>>> import numpy as np
>>> np.set_printoptions(precision=2, suppress=True, linewidth=160, legacy="1.25")
>>> J = np.load("block18.npy")
>>> J
array([[  5,   1,  -4,   1,  -7,  -9,   2,   5,   0,   7,  -6,   9],
       [  1,   1,  -2,   1,  -3,  -3,   2,  -1,  -2,   1,  -2,   3],
       [ -4,  -2,   5,  -2,   8,   9,  -4,  -1,   3,  -5,   6,  -9],
       [  1,   1,  -2,   1,  -3,  -3,   2,  -1,  -2,   1,  -2,   3],
       [ -7,  -3,   8,  -3,  13,  15,  -6,  -3,   4,  -9,  10, -15],
       [ -9,  -3,   9,  -3,  15,  18,  -6,  -6,   3, -12,  12, -18],
       [  2,   2,  -4,   2,  -6,  -6,   4,  -2,  -4,   2,  -4,   6],
       [  5,  -1,  -1,  -1,  -3,  -6,  -2,  10,   5,   8,  -4,   6],
       [  0,  -2,   3,  -2,   4,   3,  -4,   5,   5,   1,   2,  -3],
       [  7,   1,  -5,   1,  -9, -12,   2,   8,   1,  10,  -8,  12],
       [ -6,  -2,   6,  -2,  10,  12,  -4,  -4,   2,  -8,   8, -12],
       [  9,   3,  -9,   3, -15, -18,   6,   6,  -3,  12, -12,  18]])
>>> left, sv, Vh = np.linalg.svd(J)
>>> np.argmax(sv[:-1] / (sv[1:] + 1e-6)) + 1
2
>>> sv.round(2) + 0
array([79.02, 18.98,  0.  ,  0.  ,  0.  ,  0.  ,  0.  ,  0.  ,  0.  ,  0.  ,  0.  ,  0.  ])
>>> out = left[:, :2] @ np.diag(sv[:2]) @ Vh[:2]
>>> out.round(2) + 0
array([[  5.,   1.,  -4.,   1.,  -7.,  -9.,   2.,   5.,   0.,   7.,  -6.,   9.],
       [  1.,   1.,  -2.,   1.,  -3.,  -3.,   2.,  -1.,  -2.,   1.,  -2.,   3.],
       [ -4.,  -2.,   5.,  -2.,   8.,   9.,  -4.,  -1.,   3.,  -5.,   6.,  -9.],
       [  1.,   1.,  -2.,   1.,  -3.,  -3.,   2.,  -1.,  -2.,   1.,  -2.,   3.],
       [ -7.,  -3.,   8.,  -3.,  13.,  15.,  -6.,  -3.,   4.,  -9.,  10., -15.],
       [ -9.,  -3.,   9.,  -3.,  15.,  18.,  -6.,  -6.,   3., -12.,  12., -18.],
       [  2.,   2.,  -4.,   2.,  -6.,  -6.,   4.,  -2.,  -4.,   2.,  -4.,   6.],
       [  5.,  -1.,  -1.,  -1.,  -3.,  -6.,  -2.,  10.,   5.,   8.,  -4.,   6.],
       [  0.,  -2.,   3.,  -2.,   4.,   3.,  -4.,   5.,   5.,   1.,   2.,  -3.],
       [  7.,   1.,  -5.,   1.,  -9., -12.,   2.,   8.,   1.,  10.,  -8.,  12.],
       [ -6.,  -2.,   6.,  -2.,  10.,  12.,  -4.,  -4.,   2.,  -8.,   8., -12.],
       [  9.,   3.,  -9.,   3., -15., -18.,   6.,   6.,  -3.,  12., -12.,  18.]])
>>> np.linalg.matrix_rank(J, rtol=0.05)
2
>>> np.linalg.matrix_rank(out)
2
>>> np.abs(np.diag(np.linalg.qr(J)[1])) > 1e-9
array([ True,  True, False, False, False, False, False, False, False, False, False, False])
>>> np.round(J @ np.linalg.pinv(J) @ J, 2) + 0
array([[  5.,   1.,  -4.,   1.,  -7.,  -9.,   2.,   5.,   0.,   7.,  -6.,   9.],
       [  1.,   1.,  -2.,   1.,  -3.,  -3.,   2.,  -1.,  -2.,   1.,  -2.,   3.],
       [ -4.,  -2.,   5.,  -2.,   8.,   9.,  -4.,  -1.,   3.,  -5.,   6.,  -9.],
       [  1.,   1.,  -2.,   1.,  -3.,  -3.,   2.,  -1.,  -2.,   1.,  -2.,   3.],
       [ -7.,  -3.,   8.,  -3.,  13.,  15.,  -6.,  -3.,   4.,  -9.,  10., -15.],
       [ -9.,  -3.,   9.,  -3.,  15.,  18.,  -6.,  -6.,   3., -12.,  12., -18.],
       [  2.,   2.,  -4.,   2.,  -6.,  -6.,   4.,  -2.,  -4.,   2.,  -4.,   6.],
       [  5.,  -1.,  -1.,  -1.,  -3.,  -6.,  -2.,  10.,   5.,   8.,  -4.,   6.],
       [  0.,  -2.,   3.,  -2.,   4.,   3.,  -4.,   5.,   5.,   1.,   2.,  -3.],
       [  7.,   1.,  -5.,   1.,  -9., -12.,   2.,   8.,   1.,  10.,  -8.,  12.],
       [ -6.,  -2.,   6.,  -2.,  10.,  12.,  -4.,  -4.,   2.,  -8.,   8., -12.],
       [  9.,   3.,  -9.,   3., -15., -18.,   6.,   6.,  -3.,  12., -12.,  18.]])
>>> np.unique(J.round(6), axis=0).shape
(11, 12)
>>> u = np.array([-2, -1, 3])
>>> np.cross(J[5, :3], J[7, :3])
array([12, 36, 24])
>>> np.correlate(J[5], J[7], "full")
array([ -54,   18,   -6, -123,   69,   57,  147,  204,  204,   -9,  -60, -486,   96, -141,   12,  -72,   99,   57,   21,   33,  -54,   78,  -90])
>>> rk = np.linalg.matrix_rank(J)
>>> rk
2
>>> null = np.linalg.svd(J)[2][rk:].T
>>> np.allclose(J @ null, 0)
True
>>> [int(np.linalg.matrix_rank(J[:, :j + 1])) for j in range(12)]
[1, 2, 2, 2, 2, 2, 2, 2, 2, 2, 2, 2]
>>> [int(np.linalg.matrix_rank(np.delete(J, i, axis=0))) for i in range(12)]
[2, 2, 2, 2, 2, 2, 2, 2, 2, 2, 2, 2]
>>> null.shape
(12, 10)
>>> [int(np.linalg.matrix_rank(J[:i])) for i in range(1, len(J) + 1)]
[1, 2, 2, 2, 2, 2, 2, 2, 2, 2, 2, 2]
>>> vals, V = np.linalg.eigh(J)
>>> vec = np.array([-3, -3, -3, 1, 0, -2, 1, 2, 3, -1, -1, -2])
>>> np.round(V * np.maximum(vals, 0) @ V.T, 2) + 0
array([[  5.,   1.,  -4.,   1.,  -7.,  -9.,   2.,   5.,   0.,   7.,  -6.,   9.],
       [  1.,   1.,  -2.,   1.,  -3.,  -3.,   2.,  -1.,  -2.,   1.,  -2.,   3.],
       [ -4.,  -2.,   5.,  -2.,   8.,   9.,  -4.,  -1.,   3.,  -5.,   6.,  -9.],
       [  1.,   1.,  -2.,   1.,  -3.,  -3.,   2.,  -1.,  -2.,   1.,  -2.,   3.],
       [ -7.,  -3.,   8.,  -3.,  13.,  15.,  -6.,  -3.,   4.,  -9.,  10., -15.],
       [ -9.,  -3.,   9.,  -3.,  15.,  18.,  -6.,  -6.,   3., -12.,  12., -18.],
       [  2.,   2.,  -4.,   2.,  -6.,  -6.,   4.,  -2.,  -4.,   2.,  -4.,   6.],
       [  5.,  -1.,  -1.,  -1.,  -3.,  -6.,  -2.,  10.,   5.,   8.,  -4.,   6.],
       [  0.,  -2.,   3.,  -2.,   4.,   3.,  -4.,   5.,   5.,   1.,   2.,  -3.],
       [  7.,   1.,  -5.,   1.,  -9., -12.,   2.,   8.,   1.,  10.,  -8.,  12.],
       [ -6.,  -2.,   6.,  -2.,  10.,  12.,  -4.,  -4.,   2.,  -8.,   8., -12.],
       [  9.,   3.,  -9.,   3., -15., -18.,   6.,   6.,  -3.,  12., -12.,  18.]])
>>> np.round(np.linalg.eigvalsh(J[1:, 1:]), 2) + 0
array([ 0. ,  0. ,  0. ,  0. ,  0. ,  0. ,  0. ,  0. ,  0. , 18.5, 74.5])
>>> np.round(V * np.abs(vals) @ V.T, 2) + 0
array([[  5.,   1.,  -4.,   1.,  -7.,  -9.,   2.,   5.,   0.,   7.,  -6.,   9.],
       [  1.,   1.,  -2.,   1.,  -3.,  -3.,   2.,  -1.,  -2.,   1.,  -2.,   3.],
       [ -4.,  -2.,   5.,  -2.,   8.,   9.,  -4.,  -1.,   3.,  -5.,   6.,  -9.],
       [  1.,   1.,  -2.,   1.,  -3.,  -3.,   2.,  -1.,  -2.,   1.,  -2.,   3.],
       [ -7.,  -3.,   8.,  -3.,  13.,  15.,  -6.,  -3.,   4.,  -9.,  10., -15.],
       [ -9.,  -3.,   9.,  -3.,  15.,  18.,  -6.,  -6.,   3., -12.,  12., -18.],
       [  2.,   2.,  -4.,   2.,  -6.,  -6.,   4.,  -2.,  -4.,   2.,  -4.,   6.],
       [  5.,  -1.,  -1.,  -1.,  -3.,  -6.,  -2.,  10.,   5.,   8.,  -4.,   6.],
       [  0.,  -2.,   3.,  -2.,   4.,   3.,  -4.,   5.,   5.,   1.,   2.,  -3.],
       [  7.,   1.,  -5.,   1.,  -9., -12.,   2.,   8.,   1.,  10.,  -8.,  12.],
       [ -6.,  -2.,   6.,  -2.,  10.,  12.,  -4.,  -4.,   2.,  -8.,   8., -12.],
       [  9.,   3.,  -9.,   3., -15., -18.,   6.,   6.,  -3.,  12., -12.,  18.]])
